% python3 -q
>>> import numpy as np
>>> np.set_printoptions(suppress=True, linewidth=100)
>>> X = np.load("mat.npy")
>>> X
array([[-1., -1.,  0.,  2.],
       [ 6.,  4.,  0., -4.],
       [-6., -3.,  1.,  2.],
       [-2., -1.,  0.,  3.]])
>>> rng = np.random.default_rng(865602)
>>> out = X + rng.integers(-2, 3, (4, 1)) @ rng.integers(-2, 3, (1, 4))
>>> out
array([[ -5.,   3.,   2.,   2.],
       [  4.,   6.,   1.,  -4.],
       [-10.,   1.,   3.,   2.],
       [ -6.,   3.,   2.,   3.]])
>>> out - X
array([[-4.,  4.,  2.,  0.],
       [-2.,  2.,  1.,  0.],
       [-4.,  4.,  2.,  0.],
       [-4.,  4.,  2.,  0.]])
>>> np.round(np.poly(out), 2)
array([  1.,  -7.,  12., -27.,  21.])
>>> np.round(np.linalg.det(out.T), 2)
np.float64(21.0)
>>> np.round(np.linalg.eigvals(out), 2)
array([5.6+0.j  , 0.2+1.93j, 0.2-1.93j, 1. +0.j  ])
>>> theta = np.radians(120)
>>> R = np.eye(4)
>>> R[0, 0] = R[3, 3] = np.cos(theta)
>>> R[0, 3], R[3, 0] = -np.sin(theta), np.sin(theta)
>>> R.round(2)
array([[-0.5 ,  0.  ,  0.  , -0.87],
       [ 0.  ,  1.  ,  0.  ,  0.  ],
       [ 0.  ,  0.  ,  1.  ,  0.  ],
       [ 0.87,  0.  ,  0.  , -0.5 ]])
>>> out = X @ R.T
>>> np.allclose(X @ X.T, out @ out.T)
True
>>> np.round(np.linalg.svd(X, compute_uv=False), 2), np.round(np.linalg.svd(out, compute_uv=False), 2)
(array([11.45,  2.5 ,  0.77,  0.27]), array([11.45,  2.5 ,  0.77,  0.27]))
>>> np.round(np.abs(out - X).max(axis=0), 2)
array([ 7.27,  0.  ,  0.  , 11.2 ])
>>> out.round(2)
array([[-1.23, -1.  ,  0.  , -1.87],
       [ 0.46,  4.  ,  0.  ,  7.2 ],
       [ 1.27, -3.  ,  1.  , -6.2 ],
       [-1.6 , -1.  ,  0.  , -3.23]])
